In [1]: import numpy as np

In [2]: np.set_printoptions(precision=2, suppress=True, linewidth=100, floatmode="fixed")

In [3]: X = np.array([[-27.3, 0.48, -5.4, -6.47],
   ...:     [-28.17, 3.11, -4.31, -8.66],
   ...:     [-27.19, -0.02, -5.89, -8.85],
   ...:     [-27.38, -0.18, -4.41, -8.1],
   ...:     [-13.25, -8.7, -8.52, 16.15],
   ...:     [-27.93, 2.84, -6.21, -6.56],
   ...:     [-11.75, -9.1, -6.78, 14.99],
   ...:     [-26.04, 0.69, -6.42, -7.78],
   ...:     [-12.04, -6.55, -6.62, 16.72],
   ...:     [-13.7, -7.48, -6.22, 15.51]])

In [4]: G = np.cov(X, rowvar=False)

In [5]: print(np.argsort(-X.std(axis=0).round(6), kind="stable"))
[3 0 1 2]

In [6]: print(np.polyfit(X[:, 0], X[:, 3], 1))
[ 1.59 35.89]

In [7]: print(np.median(X, axis=0))
[-26.62  -0.10  -6.21  -6.51]

In [8]: rng = np.random.default_rng(87935)

In [9]: F = np.eye(5, dtype=int)[rng.permutation(5)]

In [10]: print(F)
[[0 0 1 0 0]
 [0 0 0 0 1]
 [0 0 0 1 0]
 [0 1 0 0 0]
 [1 0 0 0 0]]

In [11]: B = np.linalg.inv(F)

In [12]: print(np.linalg.inv(B))
[[0.00 0.00 1.00 0.00 0.00]
 [0.00 0.00 0.00 0.00 1.00]
 [0.00 0.00 0.00 1.00 0.00]
 [0.00 1.00 0.00 0.00 0.00]
 [1.00 0.00 0.00 0.00 0.00]]

In [13]: print((np.abs(B) > 1e-9).astype(int))
[[0 0 0 0 1]
 [0 0 0 1 0]
 [1 0 0 0 0]
 [0 0 1 0 0]
 [0 1 0 0 0]]

In [14]: print(F @ B)
[[1.00 0.00 0.00 0.00 0.00]
 [0.00 1.00 0.00 0.00 0.00]
 [0.00 0.00 1.00 0.00 0.00]
 [0.00 0.00 0.00 1.00 0.00]
 [0.00 0.00 0.00 0.00 1.00]]

In [15]: print(round(float(np.linalg.cond(F)), 2))
1.0

In [16]: left, sig, Vt = np.linalg.svd(F, full_matrices=False)

In [17]: print(left.T @ F @ Vt.T)
[[1.00 0.00 0.00 0.00 0.00]
 [0.00 1.00 0.00 0.00 0.00]
 [0.00 0.00 1.00 0.00 0.00]
 [0.00 0.00 0.00 1.00 0.00]
 [0.00 0.00 0.00 0.00 1.00]]

In [18]: print(sig / sig[0])
[1.00 1.00 1.00 1.00 1.00]

In [19]: x = np.array([0, 3, 1, 2])

In [20]: rhs = X @ x

In [21]: b, lr = np.zeros(4), 1 / np.linalg.norm(X, 2) ** 2

In [22]: for i in range(50):
    ...:     b -= lr * X.T @ (X @ b - rhs)
    ...:     if i % 10 == 0: print(i, round(np.linalg.norm(X @ b - rhs), 2))
    ...: 
0 18.5
10 14.3
20 13.88
30 13.48
40 13.09

In [23]: print(b)
[0.45 0.31 0.14 0.62]

In [24]: print(round(np.linalg.cond(X), 2))
30.14

In [25]: lab = rng.permutation(5)

In [26]: print(lab)
[3 4 0 1 2]

In [27]: B = F[lab][:, lab]

In [28]: print(B)
[[0 0 0 1 0]
 [0 0 1 0 0]
 [0 0 0 0 1]
 [0 1 0 0 0]
 [1 0 0 0 0]]

In [29]: print(np.sort(np.abs(np.linalg.eigvals(B))))
[1.00 1.00 1.00 1.00 1.00]

In [30]: print(np.trace(B))
0

In [31]: print(np.diag(B))
[0 0 0 0 0]

In [32]: arr = (rng.random((3, 3)) < 0.3) + np.eye(3)

In [33]: arr /= arr.sum(axis=1, keepdims=True)

In [34]: print(arr)
[[0.50 0.00 0.50]
 [0.50 0.50 0.00]
 [0.00 0.00 1.00]]

In [35]: O, evecs = np.linalg.qr(arr[:, :2])[0], np.linalg.qr(arr[:, 2:])[0]

In [36]: sig = np.linalg.svd(O.T @ evecs, compute_uv=False)

In [37]: print(round(float(np.linalg.norm(O @ O.T - evecs @ evecs.T, 2)), 2))
1.0

In [38]: print(arr[0] @ arr[2])
0.5

In [39]: print(round(float(np.linalg.norm(arr, "nuc")), 2))
2.2

In [40]: print(np.round(np.linalg.norm(arr) ** 2 / np.linalg.norm(arr, 2) ** 2, 2))
1.5

In [41]: print(np.linalg.norm(arr, axis=1).argmax())
2

In [42]: print(np.linalg.norm(arr, axis=1))
[0.71 0.71 1.00]

In [43]: print(np.sort(np.abs(np.linalg.eigvals(arr)))[::-1])
[1.00 0.50 0.50]

In [44]: print(np.linalg.matrix_power(arr, 2))
[[0.25 0.00 0.75]
 [0.50 0.25 0.25]
 [0.00 0.00 1.00]]

In [45]: print(arr.sum(axis=1))
[1.00 1.00 1.00]

In [46]: p = np.eye(3)[2]

In [47]: for _ in range(3):
    ...:     p = p @ arr
    ...:     print(p.round(2))
    ...: 
[0.00 0.00 1.00]
[0.00 0.00 1.00]
[0.00 0.00 1.00]

In [48]: print(np.linalg.matrix_power(arr, 3))
[[0.12 0.00 0.88]
 [0.38 0.12 0.50]
 [0.00 0.00 1.00]]

In [49]: print((arr - arr.T) / 2)
[[ 0.00 -0.25  0.25]
 [ 0.25  0.00  0.00]
 [-0.25  0.00  0.00]]

In [50]: assert arr == arr.T
---------------------------------------------------------------------------
ValueError                                Traceback (most recent call last)
Cell In[50], line 1
----> 1 assert arr == arr.T

ValueError: The truth value of an array with more than one element is ambiguous. Use a.any() or a.all()

In [51]: B = arr / np.sqrt((arr ** 2).mean(axis=1, keepdims=True))

In [52]: print(B[0])
[1.22 0.00 1.22]

In [53]: J = np.load("run14.npy")

In [54]: print(J)
[[  0   4  -2  -3]
 [ -4   0  -6  13]
 [  2   6   0 -14]
 [  3 -13  14   0]]

In [55]: G = J.T @ J

In [56]: print(np.linalg.svd(J, compute_uv=False) ** 2)
[429.66 429.66   0.34   0.34]

In [57]: print(G)
[[  29  -27   66  -80]
 [ -27  221 -190  -96]
 [  66 -190  236  -72]
 [ -80  -96  -72  374]]

In [58]: print(np.allclose(G, G.T))
True

In [59]: print(np.kron(np.eye(2, dtype=int), G))
[[  29  -27   66  -80    0    0    0    0]
 [ -27  221 -190  -96    0    0    0    0]
 [  66 -190  236  -72    0    0    0    0]
 [ -80  -96  -72  374    0    0    0    0]
 [   0    0    0    0   29  -27   66  -80]
 [   0    0    0    0  -27  221 -190  -96]
 [   0    0    0    0   66 -190  236  -72]
 [   0    0    0    0  -80  -96  -72  374]]

In [60]: print(np.round(np.linalg.det(G[::-1]), 2))
20736.0

In [61]: print(np.round(np.linalg.det(G.T), 2))
20736.0

In [62]: print(np.einsum("ij,ji->", G, G))
369224

In [63]: print(np.round(np.linalg.eigvals(G).sum().real, 2))
860.0

In [64]: W = np.array([[-6, 9, 3, 7, 1, 6],
    ...:     [-4, 5, 0, 1, 0, -9],
    ...:     [-4, 4, 4, -9, 0, -6],
    ...:     [2, 5, -9, -9, -5, 4]])

In [65]: b = np.array([8, 2, 3, 7, 2, 4])

In [66]: H = np.maximum(J @ W + b, 0)

In [67]: print(H)
[[  0   0  22  56  17   0]
 [ 82   7   0   0   0  68]
 [  0   0 135 153  74   0]
 [  0  20  68   0   5  55]]

In [68]: print((H > 0).mean(axis=0))
[0.25 0.50 0.75 0.50 0.75 0.50]

In [69]: print((H > 0).astype(int))
[[0 0 1 1 1 0]
 [1 1 0 0 0 1]
 [0 0 1 1 1 0]
 [0 1 1 0 1 1]]

In [70]: W2 = np.array([[-9, 5], [9, -9], [-1, 3], [-9, 7], [2, 7], [-7, 5]])

In [71]: print(W @ W2)
[[  29  -16]
 [ 135 -103]
 [ 191 -137]
 [  79 -140]]

In [72]: B = np.c_[X[:, :3] @ np.array([[0, 1, 1], [2, 0, 1], [-3, -3, -3]]), np.array([2, 0, 5, 8, 1, 2, 5, 0, 3, 9])]

In [73]: print(B)
[[ 17.16 -11.10 -10.62   2.00]
 [ 19.15 -15.24 -12.13   0.00]
 [ 17.63  -9.52  -9.54   5.00]
 [ 12.87 -14.15 -14.33   8.00]
 [  8.16  12.31   3.61   1.00]
 [ 24.31  -9.30  -6.46   2.00]
 [  2.14   8.59  -0.51   5.00]
 [ 20.64  -6.78  -6.09   0.00]
 [  6.76   7.82   1.27   3.00]
 [  3.70   4.96  -2.52   9.00]]

In [74]: print(np.linalg.matrix_rank(np.c_[X, B]))
5

In [75]: print(np.round(np.linalg.lstsq(X, B[:, 0])[0], 2) + 0)
[ 0.00  2.00 -3.00  0.00]

In [76]: K = np.load("m.npy")

In [77]: print(K)
[[ 0  0  0  0]
 [ 2 -3  4  0]
 [ 0  0  0  0]
 [-1  0  1  3]
 [ 0  0  0  0]
 [ 0  0  0  0]
 [-1  0  1  3]
 [ 3 -3  3 -3]
 [ 0  0  0  0]
 [ 1  2  1  3]
 [ 2 -5  2 -2]
 [ 0  0  0  0]
 [ 3 -3  3 -3]]

In [78]: Xs = (K - K.mean(axis=0)) / K.std(axis=0)

In [79]: print(np.argwhere(np.abs(Xs) > 2))
[[ 1  2]
 [10  1]]

In [80]: print(Xs.std(axis=0))
[1.00 1.00 1.00 1.00]

In [81]: b = np.linalg.lstsq(np.delete(Xs, 1, axis=1), Xs[:, 1])[0]

In [82]: print(b)
[ 0.66 -0.90  0.87]

In [83]: print(np.abs(b).argmax())
1

In [84]: print(np.round(1 - np.var(Xs[:, 1] - np.delete(Xs, 1, axis=1) @ b), 2))
0.83

In [85]: G = K.T @ K

In [86]: print(np.allclose(G, G.T))
True

In [87]: print(G)
[[ 29 -32  29 -25]
 [-32  56 -38  34]
 [ 29 -38  41 -13]
 [-25  34 -13  49]]

In [88]: L = np.linalg.cholesky(G)

In [89]: print(np.diag(L) ** 2)
[29.00 20.69 10.26  6.74]

In [90]: print(round(float(np.prod(np.diag(L)) ** 2), 2), round(float(np.linalg.det(G)), 2))
41472.0 41472.0

In [91]: print(L)
[[ 5.39  0.00  0.00  0.00]
 [-5.94  4.55  0.00  0.00]
 [ 5.39 -1.32  3.20  0.00]
 [-4.64  1.41  4.33  2.60]]

In [92]: print(np.linalg.eigvalsh(G).min() > 0)
True

In [93]: W0 = np.load("x.npy")

In [94]: print(W0)
[[1.00 0.20 0.04 0.01 0.00]
 [0.20 1.00 0.20 0.04 0.01]
 [0.04 0.20 1.00 0.20 0.04]
 [0.01 0.04 0.20 1.00 0.20]
 [0.00 0.01 0.04 0.20 1.00]]

In [95]: B = np.array([[1, 1, 2], [-1, 3, -3]])

In [96]: W2 = np.kron(B, W0)

In [97]: print(W2)
[[ 1.00  0.20  0.04  0.01  0.00  1.00  0.20  0.04  0.01  0.00  2.00  0.40  0.08  0.02  0.00]
 [ 0.20  1.00  0.20  0.04  0.01  0.20  1.00  0.20  0.04  0.01  0.40  2.00  0.40  0.08  0.02]
 [ 0.04  0.20  1.00  0.20  0.04  0.04  0.20  1.00  0.20  0.04  0.08  0.40  2.00  0.40  0.08]
 [ 0.01  0.04  0.20  1.00  0.20  0.01  0.04  0.20  1.00  0.20  0.02  0.08  0.40  2.00  0.40]
 [ 0.00  0.01  0.04  0.20  1.00  0.00  0.01  0.04  0.20  1.00  0.00  0.02  0.08  0.40  2.00]
 [-1.00 -0.20 -0.04 -0.01 -0.00  3.00  0.60  0.12  0.03  0.00 -3.00 -0.60 -0.12 -0.03 -0.00]
 [-0.20 -1.00 -0.20 -0.04 -0.01  0.60  3.00  0.60  0.12  0.03 -0.60 -3.00 -0.60 -0.12 -0.03]
 [-0.04 -0.20 -1.00 -0.20 -0.04  0.12  0.60  3.00  0.60  0.12 -0.12 -0.60 -3.00 -0.60 -0.12]
 [-0.01 -0.04 -0.20 -1.00 -0.20  0.03  0.12  0.60  3.00  0.60 -0.03 -0.12 -0.60 -3.00 -0.60]
 [-0.00 -0.01 -0.04 -0.20 -1.00  0.00  0.03  0.12  0.60  3.00 -0.00 -0.03 -0.12 -0.60 -3.00]]

In [98]: print(np.linalg.matrix_rank(W2))
10

In [99]: print(np.round(np.linalg.norm(W2, 2), 2), round(float(np.linalg.norm(B, 2) * np.linalg.norm(W0, 2)), 2))
6.28 6.28

In [100]: B = W0 / np.linalg.norm(W0, axis=1, keepdims=True)

In [101]: G = B @ B.T

In [102]: print(np.linalg.norm(B, axis=1))
[1.00 1.00 1.00 1.00 1.00]

In [103]: print(round(float(np.degrees(np.arccos(np.clip(G[2, 3], -1, 1)))), 2))
67.38

In [104]: print(G)
[[1.00 0.38 0.11 0.03 0.01]
 [0.38 1.00 0.38 0.11 0.03]
 [0.11 0.38 1.00 0.38 0.11]
 [0.03 0.11 0.38 1.00 0.38]
 [0.01 0.03 0.11 0.38 1.00]]

In [105]: def softmax(z):
     ...:     e = np.exp(z - z.max(axis=-1, keepdims=True))
     ...:     return e / e.sum(axis=-1, keepdims=True)
     ...: 

In [106]: print(softmax(W0).sum(axis=1))
[1.00 1.00 1.00 1.00 1.00]

In [107]: print(softmax(W0[4] + 2))
[0.14 0.14 0.15 0.17 0.39]

In [108]: print(np.round(softmax(10 * W0[4]), 2) + 0)
[0.00 0.00 0.00 0.00 1.00]

In [109]: scores = W0 @ W0.T / np.sqrt(5)

In [110]: print(softmax(scores))
[[0.27 0.20 0.18 0.17 0.17]
 [0.20 0.27 0.20 0.17 0.17]
 [0.17 0.20 0.26 0.20 0.17]
 [0.17 0.17 0.20 0.27 0.20]
 [0.17 0.17 0.18 0.20 0.27]]

In [111]: print(softmax(scores).round(6).argmax(axis=1))
[0 1 2 3 4]

In [112]: print(softmax(scores + np.triu(np.full(scores.shape, -np.inf), 1)))
[[1.00 0.00 0.00 0.00 0.00]
 [0.43 0.57 0.00 0.00 0.00]
 [0.27 0.31 0.42 0.00 0.00]
 [0.21 0.22 0.25 0.33 0.00]
 [0.17 0.17 0.18 0.20 0.27]]

In [113]: f, r1 = W0[4], W0[1]

In [114]: print(np.round(f @ r1, 2))
0.04

In [115]: print(round(f @ f, 2))
1.04

In [116]: p = (f @ r1) / (f @ f) * f

In [117]: print(np.round(np.outer(f, r1), 2) + 0)
[[0.00 0.00 0.00 0.00 0.00]
 [0.00 0.01 0.00 0.00 0.00]
 [0.01 0.04 0.01 0.00 0.00]
 [0.04 0.20 0.04 0.01 0.00]
 [0.20 1.00 0.20 0.04 0.01]]

In [118]: print(round(float(np.linalg.norm(f + r1) ** 2 + np.linalg.norm(f - r1) ** 2), 2))
4.25

In [119]: print(np.sort(np.abs(np.linalg.eigvals(W0))))
[0.69 0.79 0.95 1.17 1.40]

In [120]: print(round(np.linalg.det(W0), 2))
0.85

In [121]: print(round(np.abs(np.linalg.eigvals(W0)).max(), 2))
1.4

In [122]: print(np.trace(W0))
5.0

In [123]: print(np.allclose(W0, W0.T))
True

In [124]: print(W0 @ W0)
[[1.04 0.41 0.12 0.04 0.01]
 [0.41 1.08 0.42 0.12 0.04]
 [0.12 0.42 1.08 0.42 0.12]
 [0.04 0.12 0.42 1.08 0.41]
 [0.01 0.04 0.12 0.41 1.04]]
